% ipython --no-banner

In [1]: import numpy as np

In [2]: np.set_printoptions(suppress=True, linewidth=200)

In [3]: def tidy(a):
   ...:     return np.round(a, 2) + 0
   ...: 

In [4]: E = np.vander(np.arange(6) - 1, 4, increasing=True)

In [5]: E
Out[5]: 
array([[ 1, -1,  1, -1],
       [ 1,  0,  0,  0],
       [ 1,  1,  1,  1],
       [ 1,  2,  4,  8],
       [ 1,  3,  9, 27],
       [ 1,  4, 16, 64]])

In [6]: theta = np.radians(45)

In [7]: r_ = np.eye(4)

In [8]: r_[1, 1] = r_[0, 0] = np.cos(theta)

In [9]: r_[1, 0], r_[0, 1] = -np.sin(theta), np.sin(theta)

In [10]: tidy(r_)
Out[10]: 
array([[ 0.71,  0.71,  0.  ,  0.  ],
       [-0.71,  0.71,  0.  ,  0.  ],
       [ 0.  ,  0.  ,  1.  ,  0.  ],
       [ 0.  ,  0.  ,  0.  ,  1.  ]])

In [11]: out = E @ r_.T

In [12]: np.allclose(E @ E.T, out @ out.T)
Out[12]: True

In [13]: tidy(out)
Out[13]: 
array([[ 0.  , -1.41,  1.  , -1.  ],
       [ 0.71, -0.71,  0.  ,  0.  ],
       [ 1.41,  0.  ,  1.  ,  1.  ],
       [ 2.12,  0.71,  4.  ,  8.  ],
       [ 2.83,  1.41,  9.  , 27.  ],
       [ 3.54,  2.12, 16.  , 64.  ]])

In [14]: tidy(np.linalg.det(r_)), tidy(np.trace(r_))
Out[14]: (np.float64(1.0), np.float64(3.41))

In [15]: out = np.array([[2, -1], [3, 3], [-3, 2], [0, 3]])

In [16]: np.linalg.matrix_rank(E @ out)
Out[16]: np.int64(2)

In [17]: np.vstack([E, out.T]).shape
Out[17]: (8, 4)

In [18]: J = np.array([[3.1, 2.0, 0.0], [2.0, 2.1, 3.0], [3.0, 2.0, 0.1]])

In [19]: print(tidy(np.linalg.norm(J, 2) / np.linalg.norm(J)))
0.92

In [20]: print(np.linalg.cond(J) > 100)
True

In [21]: np.linalg.matrix_rank(J, rtol=0.1)
Out[21]: np.int64(2)

In [22]: np.einsum("ii->", J)
Out[22]: np.float64(5.3)

In [23]: tidy(np.poly(J))
Out[23]: array([ 1.  , -5.3 , -2.97,  0.35])

In [24]: print(np.kron(np.eye(2, dtype=int), J))
[[3.1 2.  0.  0.  0.  0. ]
 [2.  2.1 3.  0.  0.  0. ]
 [3.  2.  0.1 0.  0.  0. ]
 [0.  0.  0.  3.1 2.  0. ]
 [0.  0.  0.  2.  2.1 3. ]
 [0.  0.  0.  3.  2.  0.1]]

In [25]: tidy(np.linalg.eigvals(J))
Out[25]: array([ 5.8,  0.1, -0.6])

In [26]: tidy(np.linalg.det(2 * J)), tidy(np.linalg.det(J))
Out[26]: (np.float64(-2.79), np.float64(-0.35))

In [27]: tidy(np.linalg.eigvals(J).sum().real)
Out[27]: np.float64(5.3)

In [28]: np.einsum("ij,ji->", J, J)
Out[28]: np.float64(34.03)

In [29]: x = np.array([0, 0, 0])

In [30]: h = np.maximum(J @ x, 0)

In [31]: np.flatnonzero(h > 1e-9)
Out[31]: array([], dtype=int64)

In [32]: J * (h > 1e-9)[:, None]
Out[32]: 
array([[0., 0., 0.],
       [0., 0., 0.],
       [0., 0., 0.]])

In [33]: np.tanh(J @ x)
Out[33]: array([0., 0., 0.])

In [34]: J.T @ h
Out[34]: array([0., 0., 0.])

In [35]: h
Out[35]: array([0., 0., 0.])

In [36]: out = J / np.linalg.norm(J, axis=1, keepdims=True)

In [37]: C2 = out @ out.T

In [38]: tidy(C2[0])
Out[38]: array([1.  , 0.68, 1.  ])

In [39]: np.argwhere(np.triu(np.abs(C2) > 0.95, 1))
Out[39]: array([[0, 2]])

In [40]: F = np.loadtxt("mat.csv", delimiter=",")

In [41]: F
Out[41]: 
array([[ 1.,  1.,  1.,  0.,  2., -2., -2., -2.],
       [-2.,  2.,  2., -2.,  2.,  0.,  0., -1.],
       [ 0.,  0., -1.,  2., -2.,  0., -2.,  2.],
       [-2., -2., -1., -1.,  2.,  1.,  0.,  0.],
       [ 2., -2., -1.,  1., -1., -2., -1., -2.],
       [ 2.,  0., -1.,  0., -1., -1.,  0.,  1.],
       [ 2., -2.,  2.,  2., -2.,  0.,  1., -2.],
       [-2.,  2., -2., -2., -1., -1., -1.,  2.]])

In [42]: out = np.array([[3, 2, 0],
    ...:     [-2, 3, 2],
    ...:     [3, -3, 1],
    ...:     [-1, 1, 1],
    ...:     [-1, 3, -2],
    ...:     [1, 0, -3],
    ...:     [-1, 1, 3],
    ...:     [0, 0, -2]])

In [43]: np.einsum("ij,ij->i", F, F)
Out[43]: array([19., 21., 17., 15., 20.,  8., 25., 23.])

In [44]: print(np.linalg.matrix_rank(F @ out))
3
